$ python -q
>>> import numpy as np
>>> import numpy.linalg as la
>>> np.set_printoptions(suppress=True, linewidth=140)
>>> tidy = lambda a: np.round(a, 2) + 0
>>> data = np.loadtxt("sample12.csv", delimiter=",")
>>> data
array([[23., -2., -7., -2.],
       [ 3.,  4., -3.,  2.],
       [-7.,  4., -6.,  5.],
       [ 3.,  2.,  1., -9.]])
>>> f = np.array([0, 5])
>>> np.convolve(data[0], f)
array([  0., 115., -10., -35., -10.])
>>> np.array([np.convolve(row, f, "same") for row in data])
array([[  0., 115., -10., -35.],
       [  0.,  15.,  20., -15.],
       [  0., -35.,  20., -30.],
       [  0.,  15.,  10.,   5.]])
>>> proj = np.triu(np.array([[3, 0, 2, 3], [3, 3, 1, 3], [0, 3, 2, 0], [3, 2, 1, 3]]), 1) + np.eye(4)
>>> A2 = proj @ data @ la.inv(proj)
>>> tidy(np.poly(A2))
array([   1.,  -12., -293.,   77., 5534.])
>>> tidy(la.det(A2))
np.float64(5534.0)
>>> np.kron(np.eye(2, dtype=int), data)
array([[23., -2., -7., -2.,  0., -0., -0., -0.],
       [ 3.,  4., -3.,  2.,  0.,  0., -0.,  0.],
       [-7.,  4., -6.,  5., -0.,  0., -0.,  0.],
       [ 3.,  2.,  1., -9.,  0.,  0.,  0., -0.],
       [ 0., -0., -0., -0., 23., -2., -7., -2.],
       [ 0.,  0., -0.,  0.,  3.,  4., -3.,  2.],
       [-0.,  0., -0.,  0., -7.,  4., -6.,  5.],
       [ 0.,  0.,  0., -0.,  3.,  2.,  1., -9.]])
>>> tidy(np.poly(data))
array([   1.,  -12., -293.,   77., 5534.])
>>> tidy(la.det(2 * data)), tidy(la.det(data))
(np.float64(88544.0), np.float64(5534.0))
>>> np.einsum("ii->", data)
np.float64(12.0)
>>> A2 = data / np.sqrt((data ** 2).mean(axis=1, keepdims=True))
>>> tidy(A2[2])
array([-1.25,  0.71, -1.07,  0.89])
>>> la.matrix_rank(data - data.mean(axis=1, keepdims=True))
np.int64(3)
>>> m1 = np.load("test11.npy")
>>> m1
array([[ 0,  0,  0, -1],
       [ 0,  0,  0, -3],
       [ 0,  0,  0,  2],
       [ 1,  0, -2,  0]])
>>> m1.reshape(4, 5)
Traceback (most recent call last):
  File "<python-input-22>", line 1, in <module>
    m1.reshape(4, 5)
    ~~~~~~~~~~^^^^^^
ValueError: cannot reshape array of size 16 into shape (4,5)
>>> m1.reshape(-1, 2)
array([[ 0,  0],
       [ 0, -1],
       [ 0,  0],
       [ 0, -3],
       [ 0,  0],
       [ 0,  2],
       [ 1,  0],
       [-2,  0]])
>>> m1.ravel(order="F")
array([ 0,  0,  0,  1,  0,  0,  0,  0,  0,  0,  0, -2, -1, -3,  2,  0])
>>> m1.reshape(2, -1)
array([[ 0,  0,  0, -1,  0,  0,  0, -3],
       [ 0,  0,  0,  2,  1,  0, -2,  0]])
>>> blk = m1.reshape(4, 2, -1)
>>> blk.sum(axis=1)
array([[ 0, -1],
       [ 0, -3],
       [ 0,  2],
       [-1,  0]])
>>> blk.shape
(4, 2, 2)
>>> np.swapaxes(blk, 1, 2)[1]
array([[ 0,  0],
       [ 0, -3]])
>>> blk.transpose(1, 0, 2)
array([[[ 0,  0],
        [ 0,  0],
        [ 0,  0],
        [ 1,  0]],

       [[ 0, -1],
        [ 0, -3],
        [ 0,  2],
        [-2,  0]]])
>>> Uu, s, Vt = la.svd(m1)
>>> np.argmax(s[:-1] / (s[1:] + 1e-6)) + 1
np.int64(2)
>>> A2 = Uu[:, :2] @ np.diag(s[:2]) @ Vt[:2]
>>> tidy(la.norm(m1 - A2) / la.norm(m1))
np.float64(0.0)
>>> A2 = np.array([[2, 2, 1], [1, -2, 1], [-2, 0, 1], [-1, 1, -2]])
>>> np.einsum("ik,kj->ij", m1, A2)
array([[ 1, -1,  2],
       [ 3, -3,  6],
       [-2,  2, -4],
       [ 6,  2, -1]])
>>> m1 @ A2
array([[ 1, -1,  2],
       [ 3, -3,  6],
       [-2,  2, -4],
       [ 6,  2, -1]])
>>> X = np.load("run18.npy")
>>> X
array([[ 0, -3, -4, -2, -4,  1,  1, -2,  0],
       [-3,  3, -1, -3, -3,  0,  0,  2, -3],
       [-6,  6,  4, -6, -7,  2,  7, -3, -2],
       [ 0,  3,  2, -4, -3,  2,  6, -3, -2],
       [ 0,  4,  2, -6, -4, -2, -1,  5, -4],
       [-4, -3, -1, -4, -3, -2,  2,  3, -7],
       [-3,  7,  5, -8, -4, -1,  2,  5, -7],
       [ 0,  3, -2, -5, -6,  1,  3, -1, -2],
       [ 0,  1,  6, -2, -2, -2,  0,  1,  2],
       [-7, -6,  3, -3, -1,  1,  4,  0, -2],
       [ 0,  0,  0,  0,  0,  0,  0,  0,  0],
       [-3, -9, -2, -4, -5,  0,  1,  4,  2],
       [-1, -9, -3, -2,  0,  0,  0,  2, -2],
       [-1, -3,  2, -1, -3, -3,  2,  0,  0],
       [-3, -3,  4,  1,  2,  3,  2, -3,  5],
       [ 0,  0,  0,  0,  0,  0,  0,  0,  0],
       [ 3,  0, -1, -2, -3,  1,  3, -3,  1],
       [-6,  3,  6, -1, -1,  1,  4, -2,  0],
       [-9,  3, -1, -5, -4,  1,  1,  3, -7]])
>>> gram = np.cov(X, rowvar=False)
>>> tidy(np.polyfit(X[:, 6], X[:, 7], 1))
array([-0.78,  1.94])
>>> gram.shape
(9, 9)
>>> x0 = np.array([-5, 4, -4, 9, -2, -7, -2, 9, 7])
>>> target = X @ x0
>>> tidy(la.lstsq(X, target)[0])
array([-5.,  4., -4.,  9., -2., -7., -2.,  9.,  7.])
>>> rng = np.random.default_rng(22)
>>> target = target + 0.05 * rng.normal(size=19)
>>> tidy(target)
array([-33.07,   6.94, -71.07, -93.03,  -4.93, -30.08, -41.95, -48.94,   2.98, -55.04,   0.02,   9.06, -32.89,  -0.96, -24.92,  -0.02,
       -56.04, -22.09,  -7.06])
>>> b, *_ = la.lstsq(X, target)
>>> b.round()
array([-5.,  4., -4.,  9., -2., -7., -2.,  9.,  7.])
>>> tidy(b)
array([-5.06,  4.05, -4.12,  8.78, -1.8 , -7.2 , -1.95,  8.96,  7.14])
